$ python3 -q
>>> import numpy as np
>>> np.set_printoptions(precision=1, suppress=True, linewidth=120, floatmode="fixed")
>>> A = np.loadtxt("layer18.csv", delimiter=",")
>>> print(A)
[[ -8.1   5.7   4.1  -6.4  -8.4]
 [ 13.9   8.9  -0.9  -3.0   0.2]
 [  2.4  -0.7  -6.2 -10.2  11.7]
 [  4.6 -15.5  14.9  -2.1  -1.3]
 [  3.7  -7.8  -0.4  -2.6 -10.8]
 [ -9.0  -9.9   0.7  -0.2  11.7]
 [ -1.9   1.1   2.6 -22.2 -15.3]
 [  2.6   4.2   0.6   3.9  -8.7]
 [ -6.4  -7.5  -2.5  -1.3  -4.3]
 [  4.6 -14.5 -10.9   0.8 -15.1]]
>>> x = np.array([0, 1, 0, 2, 1])
>>> target = A @ x
>>> coef, lr = np.zeros(5), 1 / np.linalg.norm(A, 2) ** 2
>>> for i in range(50):
...     coef -= lr * A.T @ (A @ coef - target)
...     if i % 10 == 0: print(i, round(np.linalg.norm(A @ coef - target), 1))
... 
0 18.1
10 0.2
20 0.0
30 0.0
40 0.0
>>> print(round(float(np.linalg.cond(A)), 1))
1.8
>>> K = np.array([[1, -2, -3], [-2, 4, 6], [-3, 6, 9]])
>>> rng = np.random.default_rng(56457)
>>> lab = rng.permutation(5)
>>> other = A[:, lab] * rng.choice([-1, 1], 5)
>>> print(other)
[[ -6.4   5.7  -4.1  -8.4  -8.1]
 [ -3.0   8.9   0.9   0.2  13.9]
 [-10.2  -0.7   6.2  11.7   2.4]
 [ -2.1 -15.5 -14.9  -1.3   4.6]
 [ -2.6  -7.8   0.4 -10.8   3.7]
 [ -0.2  -9.9  -0.7  11.7  -9.0]
 [-22.2   1.1  -2.6 -15.3  -1.9]
 [  3.9   4.2  -0.6  -8.7   2.6]
 [ -1.3  -7.5   2.5  -4.3  -6.4]
 [  0.8 -14.5  10.9 -15.1   4.6]]
>>> left, _, vt = np.linalg.svd(A.T @ other)
>>> print(np.round(left @ vt, 1) + 0)
[[ 0.0  0.0  0.0  0.0  1.0]
 [ 0.0  1.0  0.0  0.0  0.0]
 [ 0.0  0.0 -1.0  0.0  0.0]
 [ 1.0  0.0  0.0  0.0  0.0]
 [ 0.0  0.0  0.0  1.0  0.0]]
>>> print(lab)
[3 1 2 4 0]
>>> print([round(float(x), 1) for x in np.linalg.svd(K, compute_uv=False)[:3]])
[14.0, 0.0, 0.0]
>>> arr = np.loadtxt("out1.csv", delimiter=",")
>>> print(arr)
[[ 3.0 -3.0  0.0  0.0]
 [-3.0  0.0 -3.0  0.0]
 [ 0.0 -3.0  0.0 -3.0]
 [ 0.0  0.0 -3.0  4.0]]
>>> t = np.radians(60)
>>> r_ = np.eye(4)
>>> r_[0, 0] = r_[2, 2] = np.cos(t)
>>> r_[0, 2], r_[2, 0] = -np.sin(t), np.sin(t)
>>> print(r_)
[[ 0.5  0.0 -0.9  0.0]
 [ 0.0  1.0  0.0  0.0]
 [ 0.9  0.0  0.5  0.0]
 [ 0.0  0.0  0.0  1.0]]
>>> other = arr @ r_.T
>>> print(np.allclose(np.linalg.norm(arr, axis=1), np.linalg.norm(other, axis=1)))
True
>>> print(np.abs(other - arr).max(axis=0))
[4.1 0.0 2.6 0.0]
>>> print(np.linalg.svd(arr, compute_uv=False), np.linalg.svd(other, compute_uv=False))
[6.3 4.6 4.2 0.2] [6.3 4.6 4.2 0.2]
>>> print(np.einsum("ij,ji->", arr, arr))
79.0
>>> print(round(np.linalg.det(arr[::-1]), 1))
-27.0
>>> print(np.einsum("ii->", arr))
7.0
>>> print(np.kron(np.eye(2, dtype=int), arr))
[[ 3.0 -3.0  0.0  0.0  0.0 -0.0  0.0  0.0]
 [-3.0  0.0 -3.0  0.0 -0.0  0.0 -0.0  0.0]
 [ 0.0 -3.0  0.0 -3.0  0.0 -0.0  0.0 -0.0]
 [ 0.0  0.0 -3.0  4.0  0.0  0.0 -0.0  0.0]
 [ 0.0 -0.0  0.0  0.0  3.0 -3.0  0.0  0.0]
 [-0.0  0.0 -0.0  0.0 -3.0  0.0 -3.0  0.0]
 [ 0.0 -0.0  0.0 -0.0  0.0 -3.0  0.0 -3.0]
 [ 0.0  0.0 -0.0  0.0  0.0  0.0 -3.0  4.0]]
